>>> import numpy as np
>>> import numpy.linalg as la
>>> np.set_printoptions(precision=2, suppress=True, linewidth=120, floatmode="fixed")
>>> data = np.load("out19.npy")
>>> data
array([[  0,   0,   7,   9,  -2,  -1],
       [  9,  -3,   4,   8,   7,   9],
       [ 15,  -5,  -9,   5,   5,  -4],
       [-12,   4,  -8,   9,   3,  -1],
       [ -6,   2,   5,  -7,   9,   3]])
>>> blk = np.stack([data, 3 * data, data[::-1]])
>>> la.matrix_rank(blk.reshape(3, -1))
np.int64(2)
>>> (blk @ data.T).shape
(3, 5, 5)
>>> blk.shape
(3, 5, 6)
>>> la.matrix_rank(blk)
array([5, 5, 5])
>>> la.norm(blk, axis=(1, 2))
array([ 36.76, 110.27,  36.76])
>>> E = np.loadtxt("mat.csv", delimiter=",")
>>> E
array([[ 0.00,  0.00,  0.00],
       [ 0.00,  0.00,  0.00],
       [ 4.00, -6.00,  7.00],
       [ 2.00, -2.00,  2.00],
       [ 0.00,  0.00,  0.00],
       [ 2.00, -2.00,  2.00],
       [ 2.00, -2.00,  2.00],
       [ 2.00, -4.00,  5.00],
       [ 0.00,  0.00,  0.00],
       [ 0.00,  0.00,  0.00],
       [ 2.00, -4.00,  5.00],
       [ 0.00,  0.00,  0.00],
       [ 4.00, -6.00,  7.00],
       [ 4.00, -6.00,  7.00],
       [ 4.00, -6.00,  7.00],
       [-2.00, -6.00,  3.00],
       [ 2.00, -4.00,  5.00]])
>>> # rows 0 and 1 are equal
>>> vec = np.array([2, 3, 3])
>>> rhs = E @ vec
>>> rhs
array([  0.00,   0.00,  11.00,   4.00,   0.00,   4.00,   4.00,   7.00,   0.00,   0.00,   7.00,   0.00,  11.00,  11.00,
        11.00, -13.00,   7.00])
>>> la.solve(E.T @ E, E.T @ rhs)
array([2.00, 3.00, 3.00])
>>> rng = np.random.default_rng(47)
>>> rhs = rhs + 0.1 * rng.normal(size=17)
>>> rhs
array([ -0.07,   0.01,  10.81,   3.81,  -0.14,   3.92,   3.93,   6.95,  -0.02,  -0.09,   7.00,   0.06,  11.03,  11.09,
        11.18, -13.06,   7.16])
>>> beta, *_ = la.lstsq(E, rhs)
>>> beta
array([1.94, 3.09, 3.11])
>>> beta.round()
array([2.00, 3.00, 3.00])
>>> [round(float(la.norm(la.solve(E.T @ E + lam * np.eye(3), E.T @ rhs))), 2) for lam in (0, 1, 10, 100)]
[4.79, 4.03, 2.73, 1.07]
>>> F = np.load("layer4.npy")
>>> F
array([[0, 1, 1, 1],
       [1, 0, 0, 0],
       [1, 0, 0, 1],
       [1, 0, 1, 0]])
>>> vals, evecs = la.eig(F)
>>> np.sort(la.eigvals(la.inv(F)))
array([-1.00, -0.68,  0.46,  3.21])
>>> vals
array([ 2.17, -1.48,  0.31, -1.00])
>>> np.round(F @ evecs[:, 0] - vals[0] * evecs[:, 0], 2) + 0
array([0.00, 0.00, 0.00, 0.00])
>>> np.sort(la.eigvals(F.T))
array([-1.48, -1.00,  0.31,  2.17])
>>> np.sort(la.eigvals(F @ F))
array([0.10, 1.00, 2.19, 4.71])
>>> np.round(np.prod(vals), 2)
np.float64(1.0)
